$ python3 -q
>>> import numpy as np
>>> np.set_printoptions(precision=2, suppress=True, linewidth=100)
>>> rd = lambda a: np.round(a, 2) + 0
>>> M = np.load("arr.npy")
>>> M
array([[0, 1, 1, 0, 0, 0, 0, 1, 0, 0],
       [1, 0, 1, 0, 0, 0, 0, 0, 0, 0],
       [1, 1, 0, 0, 0, 0, 0, 1, 0, 0],
       [0, 0, 0, 0, 0, 0, 0, 0, 0, 1],
       [0, 0, 0, 0, 0, 1, 0, 0, 1, 0],
       [0, 0, 0, 0, 1, 0, 1, 0, 1, 0],
       [0, 0, 0, 0, 0, 1, 0, 0, 1, 0],
       [1, 0, 1, 0, 0, 0, 0, 0, 0, 0],
       [0, 0, 0, 0, 1, 1, 1, 0, 0, 0],
       [0, 0, 0, 1, 0, 0, 0, 0, 0, 0]])
>>> vals, vecs = np.linalg.eigh(M)
>>> rd(np.linalg.eigvalsh(M + -2 * np.eye(10)))
array([-3.56, -3.56, -3.  , -3.  , -3.  , -2.  , -2.  , -1.  ,  0.56,  0.56])
>>> rd(vals)
array([-1.56, -1.56, -1.  , -1.  , -1.  ,  0.  ,  0.  ,  1.  ,  2.56,  2.56])
>>> print(rd(vals.sum()), np.trace(M))
0.0 0
>>> rd(vecs.T @ vecs)
array([[1., 0., 0., 0., 0., 0., 0., 0., 0., 0.],
       [0., 1., 0., 0., 0., 0., 0., 0., 0., 0.],
       [0., 0., 1., 0., 0., 0., 0., 0., 0., 0.],
       [0., 0., 0., 1., 0., 0., 0., 0., 0., 0.],
       [0., 0., 0., 0., 1., 0., 0., 0., 0., 0.],
       [0., 0., 0., 0., 0., 1., 0., 0., 0., 0.],
       [0., 0., 0., 0., 0., 0., 1., 0., 0., 0.],
       [0., 0., 0., 0., 0., 0., 0., 1., 0., 0.],
       [0., 0., 0., 0., 0., 0., 0., 0., 1., 0.],
       [0., 0., 0., 0., 0., 0., 0., 0., 0., 1.]])
>>> left, sv, vt = np.linalg.svd(M)
>>> vecs = vt[:(sv > 1e-8).sum()]
>>> rng = np.random.default_rng(39963)
>>> x0 = M[2] + -3 * M[5] + rng.integers(2) * np.eye(10)[0]
>>> x0
array([ 1.,  1.,  0.,  0., -3.,  0., -3.,  1., -3.,  0.])
>>> rd(np.diag(vecs.T @ vecs))
array([1. , 0.5, 1. , 1. , 0.5, 1. , 0.5, 0.5, 1. , 1. ])
>>> np.linalg.matrix_rank(np.vstack([M, x0]))
np.int64(8)
>>> np.allclose(vecs.T @ vecs @ x0, x0)
True
>>> print(rd(vecs.T @ vecs))
[[1.  0.  0.  0.  0.  0.  0.  0.  0.  0. ]
 [0.  0.5 0.  0.  0.  0.  0.  0.5 0.  0. ]
 [0.  0.  1.  0.  0.  0.  0.  0.  0.  0. ]
 [0.  0.  0.  1.  0.  0.  0.  0.  0.  0. ]
 [0.  0.  0.  0.  0.5 0.  0.5 0.  0.  0. ]
 [0.  0.  0.  0.  0.  1.  0.  0.  0.  0. ]
 [0.  0.  0.  0.  0.5 0.  0.5 0.  0.  0. ]
 [0.  0.5 0.  0.  0.  0.  0.  0.5 0.  0. ]
 [0.  0.  0.  0.  0.  0.  0.  0.  1.  0. ]
 [0.  0.  0.  0.  0.  0.  0.  0.  0.  1. ]]
>>> rd(np.linalg.norm(x0 - vecs.T @ vecs @ x0))
np.float64(0.0)
>>> rd(np.linalg.eigvalsh(M).min())
np.float64(-1.56)
>>> K = np.loadtxt("test0.csv", delimiter=",")
>>> K
array([[ 0.8 ,  1.02,  2.16, -4.58,  2.59,  1.46, -0.33,  4.87,  1.91],
       [ 0.16,  3.61,  3.01, -2.88,  2.83, -0.71,  1.81,  3.91,  0.05],
       [ 4.04, -0.82, -0.97, -5.77,  4.38,  1.28,  3.3 ,  6.05,  4.23],
       [-0.74,  1.63,  2.01, -0.28,  0.69, -0.66, -0.76,  0.51, -0.53],
       [ 3.43, -0.37, -1.68, -3.55,  2.87, -0.2 ,  2.93,  4.17,  3.76],
       [ 1.23,  3.49,  2.77, -5.24,  4.46,  0.41,  1.55,  6.02,  2.24],
       [ 0.87,  0.3 , -0.9 , -0.35,  1.09, -0.65,  1.3 ,  0.71,  1.58],
       [-0.01,  3.15,  2.23, -2.7 ,  2.93, -0.82,  1.69,  4.07,  0.42],
       [ 1.62,  3.89,  1.23, -4.11,  3.89, -1.83,  2.62,  4.66,  1.58],
       [ 2.88,  0.03, -1.71, -3.64,  3.33,  0.66,  3.25,  3.49,  4.09]])
>>> t = np.radians(175)
>>> R = np.eye(9)
>>> R[4, 4] = R[3, 3] = np.cos(t)
>>> R[4, 3], R[3, 4] = -np.sin(t), np.sin(t)
>>> print(rd(R))
[[ 1.    0.    0.    0.    0.    0.    0.    0.    0.  ]
 [ 0.    1.    0.    0.    0.    0.    0.    0.    0.  ]
 [ 0.    0.    1.    0.    0.    0.    0.    0.    0.  ]
 [ 0.    0.    0.   -1.    0.09  0.    0.    0.    0.  ]
 [ 0.    0.    0.   -0.09 -1.    0.    0.    0.    0.  ]
 [ 0.    0.    0.    0.    0.    1.    0.    0.    0.  ]
 [ 0.    0.    0.    0.    0.    0.    1.    0.    0.  ]
 [ 0.    0.    0.    0.    0.    0.    0.    1.    0.  ]
 [ 0.    0.    0.    0.    0.    0.    0.    0.    1.  ]]
>>> other = K @ R.T
>>> print(np.allclose(K @ K.T, other @ other.T))
True
>>> rd(np.linalg.det(R)), rd(np.trace(R))
(np.float64(1.0), np.float64(5.01))
>>> np.allclose(np.linalg.norm(K, axis=1), np.linalg.norm(other, axis=1))
True
>>> rd(np.abs(other - K).max(axis=0))
array([ 0.  ,  0.  ,  0.  , 11.9 ,  8.45,  0.  ,  0.  ,  0.  ,  0.  ])
>>> X = np.load("out14.npy")
>>> print(X)
[[101  61  22  21  64]
 [ 61  51 -12  10  24]
 [ 22 -12  50   7  40]
 [ 21  10   7 130  22]
 [ 64  24  40  22  56]]
>>> left, sv, vt = np.linalg.svd(X)
>>> print(rd(sv))
[200.38 115.9   71.73   0.     0.  ]
>>> other = left[:, :3] @ np.diag(sv[:3]) @ vt[:3]
>>> rd(np.linalg.norm(X - other) / np.linalg.norm(X))
np.float64(0.0)
>>> rd(np.linalg.norm(X - other, 2)), rd(sv[3])
(np.float64(0.0), np.float64(0.0))
>>> rd(np.linalg.norm(X, 2) / np.linalg.norm(X))
np.float64(0.83)
>>> [round(float(x), 2) for x in np.linalg.svd(X, compute_uv=False)[:3]]
[200.38, 115.9, 71.73]
>>> left, sv, vt = np.linalg.svd(X)
>>> vecs = vt[:(sv > 1e-8).sum()]
>>> x0 = X[2] + 3 * X[1] + rng.integers(2) * np.eye(5)[2]
>>> x0
array([205., 141.,  15.,  37., 112.])
>>> rd(np.linalg.norm(x0 - vecs.T @ vecs @ x0))
np.float64(0.62)
>>> rd(np.diag(vecs.T @ vecs))
array([0.57, 0.46, 0.61, 1.  , 0.37])
>>> print(np.linalg.matrix_rank(np.vstack([X, x0])))
4
>>> print(np.allclose(vecs.T @ vecs @ x0, x0))
False
>>> w1 = np.array([[1, 2, 1, 1, 1, 2],
...     [1, 2, 2, 1, 0, 2],
...     [1, 2, 1, 0, 1, 2],
...     [0, 1, 2, 0, 2, 1],
...     [1, 1, 2, 1, 0, 2]])
>>> b = np.array([0, 3, 0, 2, 1, 3])
>>> hid = np.maximum(X @ w1 + b, 0)
>>> (hid > 0).astype(int)
array([[1, 1, 1, 1, 1, 1],
       [1, 1, 1, 1, 1, 1],
       [1, 1, 1, 1, 1, 1],
       [1, 1, 1, 1, 1, 1],
       [1, 1, 1, 1, 1, 1]])
>>> np.linalg.matrix_rank(hid)
np.int64(4)
>>> hid
array([[248, 456, 415, 228, 166, 520],
       [124, 237, 219, 138,  70, 261],
       [100, 170, 142,  52,  87, 210],
       [ 60, 231, 352,  55, 289, 253],
       [184, 337, 308, 146, 149, 393]])
>>> C = np.array([[0, 0, 1], [3, 4, 5], [3, 5, 0], [5, 2, 3], [3, 1, 3], [3, 3, 3]])
>>> print(w1 @ C)
[[23 22 23]
 [23 26 20]
 [18 20 20]
 [18 19 14]
 [20 22 15]]
>>> hid @ C
array([[5811, 6081, 5270],
       [3051, 3172, 2716],
       [2087, 2211, 1997],
       [3650, 3842, 3006],
       [4291, 4508, 3933]])
>>> x0 = np.array([-1, 3, -2, 2, -1, 0])
>>> hid @ np.ones(6)
array([2033., 1049.,  761., 1240., 1517.])
>>> hid @ (2 * x0)
array([1160,  710,  286, -500,  708])
>>> x0 @ hid
Traceback (most recent call last):
  File "<python-input-62>", line 1, in <module>
    x0 @ hid
    ~~~^~~~~
ValueError: matmul: Input operand 1 has a mismatch in its core dimension 0, with gufunc signature (n?,k),(k,m?)->(n?,m?) (size 5 is different from 6)
>>> print(hid @ np.eye(6)[1])
[456. 237. 170. 231. 337.]
>>> np.einsum("ij,j->i", hid, x0)
array([ 580,  355,  143, -250,  354])
>>> arr = np.load("w.npy")
>>> rd(arr)
array([[ 0.83, -0.17, -0.17, -0.06, -0.28, -0.28, -0.06, -0.28, -0.06, -0.06],
       [-0.17,  0.83, -0.17, -0.06, -0.28, -0.28, -0.06, -0.28, -0.06, -0.06],
       [-0.17, -0.17,  0.83, -0.06, -0.28, -0.28, -0.06, -0.28, -0.06, -0.06],
       [-0.06, -0.06, -0.06,  0.98, -0.09, -0.09, -0.02, -0.09, -0.02, -0.02],
       [-0.28, -0.28, -0.28, -0.09,  0.53, -0.47, -0.09, -0.47, -0.09, -0.09],
       [-0.28, -0.28, -0.28, -0.09, -0.47,  0.53, -0.09, -0.47, -0.09, -0.09],
       [-0.06, -0.06, -0.06, -0.02, -0.09, -0.09,  0.98, -0.09, -0.02, -0.02],
       [-0.28, -0.28, -0.28, -0.09, -0.47, -0.47, -0.09,  0.53, -0.09, -0.09],
       [-0.06, -0.06, -0.06, -0.02, -0.09, -0.09, -0.02, -0.09,  0.98, -0.02],
       [-0.06, -0.06, -0.06, -0.02, -0.09, -0.09, -0.02, -0.09, -0.02,  0.98]])
>>> f = np.array([4, -9, 3])
>>> rd(np.convolve(arr[6], f))
array([-0.23,  0.28,  0.11,  0.26, -0.38,  0.42,  4.49, -9.49,  3.72, -0.19,  0.11, -0.06])
>>> rd(np.polyval(f, arr[6]))
array([ 3.52,  3.52,  3.52,  3.17,  3.88,  3.88, -1.98,  3.88,  3.17,  3.17])
>>> x0 = np.array([1, 6, 9, 7, 6, 8, 9, 0, 1, 0])
>>> rd(np.linalg.norm(x0)), rd(np.linalg.norm(arr @ x0))
(np.float64(18.68), np.float64(18.68))
>>> [p for p in range(1, 25) if np.allclose(np.linalg.matrix_power(arr, p), np.eye(10))]
[2, 4, 6, 8, 10, 12, 14, 16, 18, 20, 22, 24]
>>> rd(arr.T @ (arr @ x0))
array([1., 6., 9., 7., 6., 8., 9., 0., 1., 0.])
>>> w1 = np.array([[2, -3, 3, 3],
...     [-1, 3, -3, -2],
...     [3, -3, -2, 0],
...     [1, 0, 1, -2],
...     [2, -3, 0, 2],
...     [3, -2, -3, 1],
...     [1, -3, -2, 3],
...     [0, -2, 1, -1],
...     [-2, 2, -1, -2],
...     [0, 0, 1, 0]])
>>> b = np.array([3, 3, 2, 2])
>>> hid = np.maximum(arr @ w1 + b, 0)
>>> np.linalg.matrix_rank(hid)
np.int64(4)
>>> (hid > 0).astype(int)
array([[1, 1, 1, 1],
       [0, 1, 0, 0],
       [1, 1, 1, 1],
       [1, 1, 1, 0],
       [1, 1, 1, 1],
       [1, 1, 1, 1],
       [1, 1, 1, 1],
       [0, 1, 1, 0],
       [1, 1, 1, 0],
       [1, 1, 1, 1]])
>>> (hid > 0).mean(axis=0)
array([0.8, 1. , 0.9, 0.6])
>>> C = np.array([[-2, -2, -6], [4, -5, -6], [-8, -2, 3], [2, -4, 9]])
>>> w1 @ C
array([[-34,  -7,  42],
       [ 34,   1, -39],
       [ -2,  13,  -6],
       [-14,   4, -21],
       [-12,   3,  24],
       [ 12,   6,  -6],
       [  8,   5,  33],
       [-18,  12,   6],
       [ 16,   4, -21],
       [ -8,  -2,   3]])
>>> lab = rng.permutation(10)
>>> other = arr[:, lab] * rng.choice([-1, 1], 10)
>>> rd(other)
array([[ 0.17, -0.28, -0.83, -0.06,  0.06,  0.06,  0.28, -0.06, -0.17, -0.28],
       [ 0.17, -0.28,  0.17, -0.06,  0.06,  0.06,  0.28, -0.06,  0.83, -0.28],
       [-0.83, -0.28,  0.17, -0.06,  0.06,  0.06,  0.28, -0.06, -0.17, -0.28],
       [ 0.06, -0.09,  0.06,  0.98,  0.02,  0.02,  0.09, -0.02, -0.06, -0.09],
       [ 0.28, -0.47,  0.28, -0.09,  0.09,  0.09, -0.53, -0.09, -0.28, -0.47],
       [ 0.28, -0.47,  0.28, -0.09,  0.09,  0.09,  0.47, -0.09, -0.28,  0.53],
       [ 0.06, -0.09,  0.06, -0.02,  0.02, -0.98,  0.09, -0.02, -0.06, -0.09],
       [ 0.28,  0.53,  0.28, -0.09,  0.09,  0.09,  0.47, -0.09, -0.28, -0.47],
       [ 0.06, -0.09,  0.06, -0.02, -0.98,  0.02,  0.09, -0.02, -0.06, -0.09],
       [ 0.06, -0.09,  0.06, -0.02,  0.02,  0.02,  0.09,  0.98, -0.06, -0.09]])
>>> left, _, vt = np.linalg.svd(arr.T @ other)
>>> lab
array([2, 7, 0, 3, 8, 6, 4, 9, 1, 5])
>>> rd(left @ vt)
array([[ 0.,  0., -1.,  0.,  0.,  0.,  0.,  0.,  0.,  0.],
       [ 0.,  0.,  0.,  0.,  0.,  0.,  0.,  0.,  1.,  0.],
       [-1.,  0.,  0.,  0.,  0.,  0.,  0.,  0.,  0.,  0.],
       [ 0.,  0.,  0.,  1.,  0.,  0.,  0.,  0.,  0.,  0.],
       [ 0.,  0.,  0.,  0.,  0.,  0., -1.,  0.,  0.,  0.],
       [ 0.,  0.,  0.,  0.,  0.,  0.,  0.,  0.,  0.,  1.],
       [ 0.,  0.,  0.,  0.,  0., -1.,  0.,  0.,  0.,  0.],
       [ 0.,  1.,  0.,  0.,  0.,  0.,  0.,  0.,  0.,  0.],
       [ 0.,  0.,  0.,  0., -1.,  0.,  0.,  0.,  0.,  0.],
       [ 0.,  0.,  0.,  0.,  0.,  0.,  0.,  1.,  0.,  0.]])
>>> J = np.load("case12.npy")
>>> J
array([[ -3,   2,   2, -12,  -3,  -3,   2,  -3,  -1,  -1],
       [  2,  -2,   3,   8,  -1,  -2,  -1,   3,  -3,  -2],
       [ -2,   1,  -2,  -8,   2,  -1,   2,   3,  -1,   1],
       [ -1,   1,  -2,  -4,   1,  -1,  -2,  -2,  -1,  -2],
       [  3,   0,  -2,  12,  -2,   0,   1,   1,   1,  -2],
       [ -3,   1,  -1, -12,   3,  -1,  -1,  -1,   1,  -1],
       [  3,  -2,  -3,  12,   2,  -1,   2,  -2,  -1,   3],
       [ -1,   1,  -1,  -4,  -2,   1,   0,   3,   3,   0],
       [  0,  -2,   2,   0,   0,  -3,  -3,  -1,   0,  -2],
       [  2,   3,  -2,   8,  -2,   0,  -1,   3,  -2,   3]])
>>> left, sv, vt = np.linalg.svd(J)
>>> rd(sv)
array([29.47,  9.09,  7.9 ,  6.23,  6.01,  5.01,  4.19,  2.76,  0.97,  0.  ])
>>> other = left[:, :9] @ np.diag(sv[:9]) @ vt[:9]
>>> rd(other)
array([[ -3.,   2.,   2., -12.,  -3.,  -3.,   2.,  -3.,  -1.,  -1.],
       [  2.,  -2.,   3.,   8.,  -1.,  -2.,  -1.,   3.,  -3.,  -2.],
       [ -2.,   1.,  -2.,  -8.,   2.,  -1.,   2.,   3.,  -1.,   1.],
       [ -1.,   1.,  -2.,  -4.,   1.,  -1.,  -2.,  -2.,  -1.,  -2.],
       [  3.,   0.,  -2.,  12.,  -2.,   0.,   1.,   1.,   1.,  -2.],
       [ -3.,   1.,  -1., -12.,   3.,  -1.,  -1.,  -1.,   1.,  -1.],
       [  3.,  -2.,  -3.,  12.,   2.,  -1.,   2.,  -2.,  -1.,   3.],
       [ -1.,   1.,  -1.,  -4.,  -2.,   1.,   0.,   3.,   3.,   0.],
       [  0.,  -2.,   2.,   0.,   0.,  -3.,  -3.,  -1.,   0.,  -2.],
       [  2.,   3.,  -2.,   8.,  -2.,   0.,  -1.,   3.,  -2.,   3.]])
>>> rd(np.abs(J - other).max())
np.float64(0.0)
>>> rd(np.linalg.norm(J - other) / np.linalg.norm(J))
np.float64(0.0)
>>> rank = np.linalg.matrix_rank(J)
>>> rank
np.int64(9)
>>> ns = np.linalg.svd(J)[2][rank:].T
>>> [int(np.linalg.matrix_rank(np.delete(J, i, axis=0))) for i in range(10)]
[9, 9, 9, 9, 9, 9, 9, 9, 9, 9]
>>> ns.shape
(10, 1)
>>> rd(J @ ns)
array([[0.],
       [0.],
       [0.],
       [0.],
       [0.],
       [0.],
       [0.],
       [0.],
       [0.],
       [0.]])
>>> [int(np.linalg.matrix_rank(J[:i])) for i in range(1, len(J) + 1)]
[1, 2, 3, 4, 5, 6, 7, 8, 9, 9]
>>> rd(ns @ ns.T)
array([[ 0.94,  0.  ,  0.  , -0.24,  0.  ,  0.  ,  0.  ,  0.  ,  0.  ,  0.  ],
       [ 0.  ,  0.  ,  0.  ,  0.  ,  0.  ,  0.  ,  0.  ,  0.  ,  0.  ,  0.  ],
       [ 0.  ,  0.  ,  0.  ,  0.  ,  0.  ,  0.  ,  0.  ,  0.  ,  0.  ,  0.  ],
       [-0.24,  0.  ,  0.  ,  0.06,  0.  ,  0.  ,  0.  ,  0.  ,  0.  ,  0.  ],
       [ 0.  ,  0.  ,  0.  ,  0.  ,  0.  ,  0.  ,  0.  ,  0.  ,  0.  ,  0.  ],
       [ 0.  ,  0.  ,  0.  ,  0.  ,  0.  ,  0.  ,  0.  ,  0.  ,  0.  ,  0.  ],
       [ 0.  ,  0.  ,  0.  ,  0.  ,  0.  ,  0.  ,  0.  ,  0.  ,  0.  ,  0.  ],
       [ 0.  ,  0.  ,  0.  ,  0.  ,  0.  ,  0.  ,  0.  ,  0.  ,  0.  ,  0.  ],
       [ 0.  ,  0.  ,  0.  ,  0.  ,  0.  ,  0.  ,  0.  ,  0.  ,  0.  ,  0.  ],
       [ 0.  ,  0.  ,  0.  ,  0.  ,  0.  ,  0.  ,  0.  ,  0.  ,  0.  ,  0.  ]])
>>> np.linalg.matrix_rank(J.T @ J), np.linalg.matrix_rank(J @ J.T)
(np.int64(9), np.int64(9))
>>> print([int(np.linalg.matrix_rank(J[:, :j + 1])) for j in range(10)])
[1, 2, 3, 3, 4, 5, 6, 7, 8, 9]
